% python3 -q
>>> import numpy as np
>>> np.set_printoptions(suppress=True, linewidth=140)
>>> rd = lambda a: np.round(a, 2) + 0
>>> C = np.array([[2, 3, 2]])
>>> rng = np.random.default_rng(18236)
>>> J = rng.normal(size=(30, 1)) @ C + np.array([2, -1, 1])
>>> rd(J)
array([[ 3.42,  1.14,  2.42],
       [ 2.64, -0.04,  1.64],
       [ 5.9 ,  4.85,  4.9 ],
       [ 1.13, -2.3 ,  0.13],
       [ 0.54, -3.19, -0.46],
       [ 4.72,  3.08,  3.72],
       [ 3.2 ,  0.8 ,  2.2 ],
       [ 3.25,  0.87,  2.25],
       [ 3.36,  1.04,  2.36],
       [ 3.44,  1.15,  2.44],
       [ 2.77,  0.15,  1.77],
       [ 6.01,  5.02,  5.01],
       [ 2.95,  0.42,  1.95],
       [ 3.04,  0.56,  2.04],
       [-2.6 , -7.91, -3.6 ],
       [ 1.69, -1.46,  0.69],
       [-1.51, -6.27, -2.51],
       [ 3.73,  1.6 ,  2.73],
       [ 2.85,  0.28,  1.85],
       [ 1.41, -1.88,  0.41],
       [-0.88, -5.32, -1.88],
       [ 0.21, -3.69, -0.79],
       [ 1.72, -1.42,  0.72],
       [ 2.91,  0.36,  1.91],
       [ 0.76, -2.85, -0.24],
       [ 1.  , -2.5 ,  0.  ],
       [ 0.7 , -2.95, -0.3 ],
       [ 3.34,  1.01,  2.34],
       [ 3.86,  1.8 ,  2.86],
       [ 2.65, -0.02,  1.65]])
>>> np.abs(np.diag(np.linalg.qr(J)[1])) > 1e-9
array([ True,  True, False])
>>> np.allclose(J[:-1].T @ np.linalg.lstsq(J[:-1].T, J[-1])[0], J[-1])
True
>>> try:
...     np.linalg.inv(J)
... except np.linalg.LinAlgError as e:
...     print("failed:", e)
... 
failed: Last 2 dimensions of the array must be square
>>> left, sv, Vt = np.linalg.svd(J)
>>> evecs = Vt[:(sv > 1e-8).sum()]
>>> vec = J[14] + 5 * J[19] + rng.integers(2) * np.eye(3)[1]
>>> rd(vec)
array([  4.46, -17.3 ,  -1.54])
>>> np.allclose(evecs.T @ evecs @ vec, vec)
True
>>> rd(evecs.T @ evecs)
array([[ 0.73, -0.11,  0.43],
       [-0.11,  0.96,  0.17],
       [ 0.43,  0.17,  0.31]])
>>> rd(np.linalg.norm(J, axis=0))
array([16.32, 16.15, 12.65])
>>> np.linalg.norm(J, axis=1).argmax()
np.int64(11)
>>> rd(J[5] @ J[6])
np.float64(25.73)
>>> rd(np.linalg.norm(J[5] - J[6]))
np.float64(3.14)
>>> rd(np.linalg.norm(J[5], 1)), rd(np.linalg.norm(J[5], np.inf))
(np.float64(11.52), np.float64(4.72))
>>> rd(np.linalg.norm(J, "nuc"))
np.float64(35.27)
>>> sv = 20 * 0.7 ** np.arange(12)
>>> X = rng.normal(size=(38, 12)) * rng.permutation(sv)
>>> rd(X)
array([[ -0.84,  -9.57,  -2.2 ,  -3.62,   4.49,  -0.51,  -4.33,  -8.5 ,  -1.18,  -2.14,   1.13,   8.52],
       [ -1.11,  -9.87,   2.29,  -5.42,  -4.97,  -0.48,  -1.67,  -5.52,  -2.89,  -1.48,  -0.88,  -3.06],
       [  0.33,  41.02,  -1.81, -41.54,   6.57,   0.19,  -6.66,   0.27,  -1.33,  -2.06,   1.02,  -5.12],
       [  0.87,  11.38,   2.4 ,  -2.58,   3.93,   0.79,   2.76,   6.18,  -1.18,   0.32,  -1.18,   3.17],
       [  0.96,  13.81,   2.83,  14.07, -10.13,  -0.19,  -4.19,  -0.02,   0.55,   0.51,   0.16,   5.8 ],
       [  0.39,  10.73,  -0.47,  -0.43,   2.17,   0.34,  -3.36,   2.8 ,   1.24,   1.77,  -0.01,   8.81],
       [ -0.64, -32.66,  -0.61,  -6.34,   8.56,   0.68,  -1.05,  -1.68,  -0.75,  -0.71,   0.2 , -13.17],
       [  0.08,  11.63,   1.68,  24.57,   7.19,   0.06,   1.93,  -2.23,  -1.39,  -3.73,  -0.29, -11.26],
       [  0.16,  -6.39,   0.71, -16.43,  10.87,   0.47,  -0.51,  -0.95,  -0.59,  -0.8 ,   0.18,  -4.82],
       [  1.3 ,  -7.87,   0.64,  14.64, -17.17,  -0.67,  -1.45,   2.7 ,  -0.23,   1.61,  -0.75,   3.33],
       [  0.23, -44.6 ,  -0.6 ,   7.65,  -2.44,  -0.18,   0.39,  -2.37,   0.61,   0.84,  -0.28,  13.7 ],
       [  0.72,  10.4 ,  -2.59,   0.88,  19.21,   0.45,  -3.97,   6.  ,   2.  ,   2.23,  -0.26,  12.87],
       [  0.27,  -0.45,   1.14,  -8.79,   2.02,   0.23,  -4.75,   1.37,  -0.5 ,   0.98,  -0.67,  -4.76],
       [ -0.32,   2.36,   2.89,  -8.16, -14.88,  -0.21,  -1.13,   0.05,   1.32,  -0.98,  -0.63,  -3.58],
       [  0.27,   9.43,  -1.25,  21.91,   8.18,   0.  ,   4.03,  10.2 ,  -0.36,   0.16,  -0.82,  -6.84],
       [ -0.11,   1.74,  -0.98,  -9.7 ,   0.56,  -0.28,  -0.05,   1.87,   2.55,  -2.17,  -0.59,  -2.09],
       [  0.29,  44.24,  -2.06, -28.31,  -0.56,  -0.36,  -1.89,  -0.34,   0.45,   3.97,  -0.23,  -4.05],
       [  0.63,  -8.47,   0.39,   5.85,  -3.71,  -0.44,  -0.14,  -0.71,   0.91,  -1.27,  -0.73,   4.64],
       [  0.55,  -3.29,   1.38,  -6.95,  -3.24,  -0.02,  -0.13,   5.35,   0.3 ,   4.35,   0.9 ,  -8.24],
       [ -0.9 ,  14.85,   1.51,  -1.08,  15.98,  -0.06,   0.59,  -0.66,   1.6 ,   0.09,   0.29,   7.25],
       [  1.03,  -7.66,   1.64, -17.11,   2.44,   0.29,   0.02,  10.46,   0.21,  -1.06,   0.53, -18.45],
       [ -0.2 ,  -8.37,  -0.01,  10.07, -14.58,   0.03,   4.49,   8.82,  -0.13,   2.53,  -0.08,  13.61],
       [ -0.7 ,   3.28,   1.83,   9.99,  -8.99,   0.75,   0.46,   6.62,  -0.43,   1.76,  -0.38,  -6.95],
       [ -0.28, -25.52,  -1.  ,  -2.4 ,   8.91,  -0.07,  -2.13,   5.16,  -0.38,  -1.51,   0.18,  -3.84],
       [ -0.78, -13.8 ,  -2.66, -22.66,  -0.41,  -0.05,  -5.21,  -2.77,   1.62,  -1.  ,   0.05,   3.9 ],
       [ -0.67, -15.43,   0.08,  -6.13,  -8.69,  -0.09,   1.95,  -5.01,  -1.03,   2.12,   0.22,  -9.49],
       [  0.15,  35.09,   1.99, -32.09,   0.64,   0.31,   0.67,   3.93,   0.02,   2.44,  -0.95,   0.91],
       [  0.84,   6.28,  -1.17, -21.81,   4.7 ,  -0.32,   0.19,   1.42,  -0.16,   0.34,  -0.47,  -0.74],
       [  0.5 ,  30.44,   0.02,  -5.43,  -1.7 ,  -0.03,  -0.89,  -3.4 ,   0.78,   3.04,   0.39,  14.19],
       [ -0.22, -13.97,   1.16, -10.67,  -0.12,   0.08,   0.07,   0.86,   0.74,   0.65,   0.43, -11.11],
       [ -1.  ,  10.78,   0.36, -15.53,  -0.95,  -0.49,  -1.45,   0.65,  -0.32,  -0.36,  -0.08,  12.07],
       [  1.31,  -1.52,  -0.36,  22.9 ,  -6.72,   0.01,   4.68,   1.97,  -0.77,  -2.68,  -0.74,   5.97],
       [  1.04,  10.14,   0.94,  -1.76,   2.4 ,   0.3 ,   3.02,   6.85,   0.57,  -0.06,   0.65,  17.97],
       [  0.53,  -3.01,   0.  ,  10.03,   9.66,  -0.14,   5.01,   4.67,   0.12,   2.18,  -0.31,  -6.17],
       [  0.58, -13.71,  -1.35,  14.45,   3.1 ,   0.65,  -0.44,   4.76,   0.95,   2.04,   0.68,   8.56],
       [  0.02,  22.82,  -2.07,  35.55,  -0.11,  -0.15,  -8.94,   2.03,   1.45,  -2.2 ,   0.22,   1.41],
       [ -0.78,  -0.57,   2.1 , -15.68,  -7.19,  -0.02,   1.54,   1.14,  -0.7 ,  -1.76,  -0.56,   4.76],
       [  0.44,   3.89,  -0.85,  11.08,   5.69,  -0.12,  -1.87,   0.24,  -1.72,  -0.64,  -0.04,  -6.14]])
>>> t3 = np.stack([X, -3 * X, X[::-1]])
>>> rd(np.linalg.norm(t3, axis=(1, 2)))
array([171.85, 515.56, 171.85])
